In [1]: import numpy as np

In [2]: import numpy.linalg as la

In [3]: np.set_printoptions(suppress=True, linewidth=200)

In [4]: def tidy(a):
   ...:     return np.round(a, 3) + 0
   ...: 

In [5]: X = np.array([[-2.0, 0.0, 0.0, 0.0],
   ...:     [0.0, -2.0, 0.0, -3.0],
   ...:     [0.0, 0.0, -2.0, 0.0],
   ...:     [0.0, -3.0, 0.0, -2.0]])

In [6]: print(X)
[[-2.  0.  0.  0.]
 [ 0. -2.  0. -3.]
 [ 0.  0. -2.  0.]
 [ 0. -3.  0. -2.]]

In [7]: P = np.triu(np.array([[2, 3, -1, -2], [2, -2, -2, 3], [-1, -3, 1, 2], [3, 1, 3, -3]]), 1) + np.eye(4)

In [8]: other = P @ X @ la.inv(P)

In [9]: print(tidy(la.det(other)))
-20.0

In [10]: print(tidy(np.poly(other)))
[  1.   8.  15.  -4. -20.]

In [11]: w, V = la.eigh(X)

In [12]: print(np.abs(V[:, -1]).round(6).argmax())
1

In [13]: print(tidy(la.eigvalsh(X + -2 * np.eye(4))))
[-7. -4. -4. -1.]

In [14]: print(tidy(V @ np.diag(w) @ V.T))
[[-2.  0.  0.  0.]
 [ 0. -2.  0. -3.]
 [ 0.  0. -2.  0.]
 [ 0. -3.  0. -2.]]

In [15]: print(np.unique(w.round(6) + 0, return_counts=True)[1])
[1 2 1]

In [16]: print(tidy(V.T @ V))
[[1. 0. 0. 0.]
 [0. 1. 0. 0.]
 [0. 0. 1. 0.]
 [0. 0. 0. 1.]]

In [17]: print(tidy(la.eigvalsh(X @ X)))
[ 1.  4.  4. 25.]

In [18]: print(w.sum(), np.trace(X))
-8.0 -8.0

In [19]: w, V = la.eigh(X)

In [20]: x = np.array([2, 1, 1, 2])

In [21]: print((np.sign(V[:, -1].round(6)) == np.sign(V[0, -1].round(6))).astype(int))
[1 0 1 0]

In [22]: print(np.abs(X).sum(axis=1).max(), np.abs(w).max())
5.0 5.0

In [23]: print(x @ X @ x)
-32.0

In [24]: data = np.loadtxt("m.csv", delimiter=",")

In [25]: print(data)
[[0. 0. 3.]
 [0. 0. 5.]
 [0. 0. 0.]]

In [26]: print(tidy(data @ la.pinv(data) @ data))
[[0. 0. 3.]
 [0. 0. 5.]
 [0. 0. 0.]]

In [27]: print(np.unique(data.round(6), axis=0).shape)
(3, 3)

In [28]: print(np.allclose(data[:-1].T @ la.lstsq(data[:-1].T, data[-1])[0], data[-1]))
True

In [29]: print(tidy(la.norm(data, axis=0)))
[0.    0.    5.831]

In [30]: print(data.T @ data)
[[ 0.  0.  0.]
 [ 0.  0.  0.]
 [ 0.  0. 34.]]

In [31]: rng = np.random.default_rng(85230)

In [32]: labels = rng.permutation(3)

In [33]: print(labels)
[1 2 0]

In [34]: other = data[labels][:, labels]

In [35]: print(np.trace(other))
0.0

In [36]: print(np.diag(other))
[0. 0. 0.]

In [37]: print(tidy(la.det(other)), tidy(la.det(data[labels])))
0.0 0.0

In [38]: print(other)
[[0. 5. 0.]
 [0. 0. 0.]
 [0. 3. 0.]]

In [39]: print(np.allclose(other, data))
False

In [40]: W0 = np.array([[3.0, 1.0, 1.0], [1.0, 3.0, 1.0], [1.0, 1.0, 3.0]])

In [41]: print(W0)
[[3. 1. 1.]
 [1. 3. 1.]
 [1. 1. 3.]]

In [42]: L = la.cholesky(W0)

In [43]: print(tidy(L))
[[1.732 0.    0.   ]
 [0.577 1.633 0.   ]
 [0.577 0.408 1.581]]

In [44]: print(tidy(np.prod(np.diag(L)) ** 2), tidy(la.det(W0)))
20.0 20.0

In [45]: w, V = la.eig(L)

In [46]: print(tidy(np.sort(la.eigvals(L.T))))
[1.581 1.633 1.732]

In [47]: print(tidy(w))
[1.581 1.633 1.732]

In [48]: print(tidy(np.sort(la.eigvals(la.inv(L)))))
[0.577 0.612 0.632]

In [49]: print(L @ V[:, 0] - w[0] * V[:, 0])
[0. 0. 0.]

In [50]: w, V = la.eigh(W0)

In [51]: print(tidy(w))
[2. 2. 5.]

In [52]: print(tidy(V @ np.diag(w) @ V.T))
[[3. 1. 1.]
 [1. 3. 1.]
 [1. 1. 3.]]

In [53]: print(tidy(np.abs(V[:, -1])))
[0.577 0.577 0.577]

In [54]: print(np.unique(w.round(6) + 0, return_counts=True)[1])
[2 1]

In [55]: print((w > 1e-8).sum(), (w < -1e-8).sum())
3 0

In [56]: print(tidy(V.T @ W0 @ V))
[[2. 0. 0.]
 [0. 2. 0.]
 [0. 0. 5.]]

In [57]: print(tidy(la.svd(W0, compute_uv=False)))
[5. 2. 2.]

In [58]: print(tidy(la.eigvalsh(W0 @ W0)))
[ 4.  4. 25.]

In [59]: print(np.all(la.eigvalsh(X) > 0))
False

In [60]: print(tidy(la.eigvalsh(X).min()))
-5.0

In [61]: print([round(float(la.det(X[:i, :i])), 2) + 0 for i in range(1, 5)])
[-2.0, 4.0, -8.0, -20.0]

In [62]: labels = rng.permutation(3)

In [63]: print(labels)
[1 0 2]

In [64]: other = W0[labels][:, labels]

In [65]: print(np.diag(other))
[3. 3. 3.]

In [66]: print(other)
[[3. 1. 1.]
 [1. 3. 1.]
 [1. 1. 3.]]

In [67]: feats = np.loadtxt("out7.csv", delimiter=",")

In [68]: print(feats)
[[0. 0. 0.]
 [0. 0. 1.]
 [0. 1. 0.]]

In [69]: print([round(float(la.det(feats[:i, :i])), 2) + 0 for i in range(1, 4)])
[0.0, 0.0, 0.0]

In [70]: print(tidy(la.eigvalsh(feats).min()))
-1.0

In [71]: print(np.kron(np.eye(2, dtype=int), feats))
[[0. 0. 0. 0. 0. 0.]
 [0. 0. 1. 0. 0. 0.]
 [0. 1. 0. 0. 0. 0.]
 [0. 0. 0. 0. 0. 0.]
 [0. 0. 0. 0. 0. 1.]
 [0. 0. 0. 0. 1. 0.]]

In [72]: print(tidy(la.det(feats[::-1])))
0.0

In [73]: print(tidy(la.det(2 * feats)), tidy(la.det(feats)))
0.0 0.0

In [74]: Z = np.sign(np.array([[1, 0, 1, 1], [1, 3, 0, 2], [1, 0, 3, 3], [2, 1, 0, 2]]))

In [75]: other = (np.tril(Z, -1) + np.eye(4)) @ (np.triu(Z, 1) + np.eye(4))

In [76]: w = np.array([0, 2, 2, 1])

In [77]: F = np.rint(other * w @ la.inv(other)) + 0

In [78]: print(F)
[[-2.  1.  2. -1.]
 [-4.  4.  2. -2.]
 [-4.  2.  4. -2.]
 [-4.  3.  2. -1.]]

In [79]: u = np.array([0, 3, 3])

In [80]: print(np.correlate(F[0], F[3], "full"))
[  2.  -5.  -6.  16.   0. -11.   4.]

In [81]: print(np.convolve(F[0], u))
[ 0. -6. -3.  9.  3. -3.]

In [82]: print(np.array([np.convolve(row, u, "same") for row in F]))
[[ -6.  -3.   9.   3.]
 [-12.   0.  18.   0.]
 [-12.  -6.  18.   6.]
 [-12.  -3.  15.   3.]]

In [83]: print(np.cross(F[0, :3], F[3, :3]))
[-4. -4. -2.]

In [84]: x = np.array([5, 4, 1, -3])

In [85]: print((F * x).sum(axis=1))
[-1.  4. -2. -3.]

In [86]: print(F @ (2 * x))
[-2.  8. -4. -6.]

In [87]: print(F @ x)
[-1.  4. -2. -3.]

In [88]: print(la.norm(F @ x) <= la.norm(F, 2) * la.norm(x) + 1e-9)
True

In [89]: print(np.sign((F @ x).round(6)))
[-1.  1. -1. -1.]

In [90]: print(F @ np.eye(4)[1])
[1. 4. 2. 3.]

In [91]: print((F @ x).argmax())
1

In [92]: print(np.unique(F.round(6), axis=0).shape)
(4, 4)

In [93]: print(tidy(np.trace(la.pinv(F) @ F)))
3.0

In [94]: print(np.allclose(F[:-1].T @ la.lstsq(F[:-1].T, F[-1])[0], F[-1]))
False

In [95]: print(tidy(F @ la.pinv(F) @ F))
[[-2.  1.  2. -1.]
 [-4.  4.  2. -2.]
 [-4.  2.  4. -2.]
 [-4.  3.  2. -1.]]

In [96]: Uu, sigma, Vt = la.svd(F, full_matrices=False)

In [97]: print(Uu.shape, sigma.shape, Vt.shape)
(4, 4) (4,) (4, 4)

In [98]: print(tidy(np.cumsum(sigma ** 2) / np.sum(sigma ** 2)))
[0.953 0.995 1.    1.   ]

In [99]: print(tidy(sigma))
[10.696  2.248  0.744  0.   ]

In [100]: print(np.allclose(Uu * sigma @ Vt, F))
True

In [101]: print(tidy(np.abs(Vt[0])))
[0.673 0.492 0.471 0.289]

In [102]: print(tidy(Uu.T @ F @ Vt.T))
[[10.696  0.     0.     0.   ]
 [ 0.     2.248  0.     0.   ]
 [ 0.     0.     0.744  0.   ]
 [ 0.     0.     0.     0.   ]]

In [103]: labels = rng.integers(0, 3, 3)

In [104]: arr = np.triu((labels[:, None] == labels) & (rng.random((3, 3)) < 0.8), 1).astype(int)

In [105]: arr += arr.T

In [106]: print(arr)
[[0 0 1]
 [0 0 0]
 [1 0 0]]

In [107]: Uu, sigma, Vt = la.svd(arr)

In [108]: print(sigma)
[1. 1. 0.]

In [109]: other = Uu[:, :2] @ np.diag(sigma[:2]) @ Vt[:2]

In [110]: print(la.matrix_rank(other))
2

In [111]: print(np.unique(arr.round(6), axis=0).shape)
(3, 3)

In [112]: print(tidy(arr @ la.pinv(arr) @ arr))
[[0. 0. 1.]
 [0. 0. 0.]
 [1. 0. 0.]]

In [113]: la.inv(arr)
LinAlgError: Singular matrix


In [114]: Uu, sigma, Vt = la.svd(arr, full_matrices=False)

In [115]: print(Uu.T @ Uu)
[[1. 0. 0.]
 [0. 1. 0.]
 [0. 0. 1.]]

In [116]: print(np.allclose(Uu * sigma @ Vt, arr))
True

In [117]: other = np.array([[-1, 1, 1], [1, 1, 0], [-2, 0, 0]])

In [118]: print(la.matrix_rank(arr @ other))
2

In [119]: print(np.einsum("ij->j", arr))
[1 0 1]

In [120]: print(arr @ other)
[[-2  0  0]
 [ 0  0  0]
 [-1  1  1]]

In [121]: print(np.einsum("ik,kj->ji", arr, other))
[[-2  0 -1]
 [ 0  0  1]
 [ 0  0  1]]

In [122]: print(la.matrix_rank(np.vstack([arr, other.T])))
3

In [123]: print(np.einsum("ik,kj->ij", arr, other))
[[-2  0  0]
 [ 0  0  0]
 [-1  1  1]]

In [124]: print(other.T @ arr.T)
[[-2  0 -1]
 [ 0  0  1]
 [ 0  0  1]]

In [125]: print(np.einsum("ij,ji->", arr, arr))
2

In [126]: print(tidy(la.det(arr[::-1])))
0.0

In [127]: print(np.poly(arr))
[ 1.  0. -1.  0.]

In [128]: print(tidy(la.det(arr.T)))
0.0

In [129]: print(np.kron(np.eye(2, dtype=int), arr))
[[0 0 1 0 0 0]
 [0 0 0 0 0 0]
 [1 0 0 0 0 0]
 [0 0 0 0 0 1]
 [0 0 0 0 0 0]
 [0 0 0 1 0 0]]
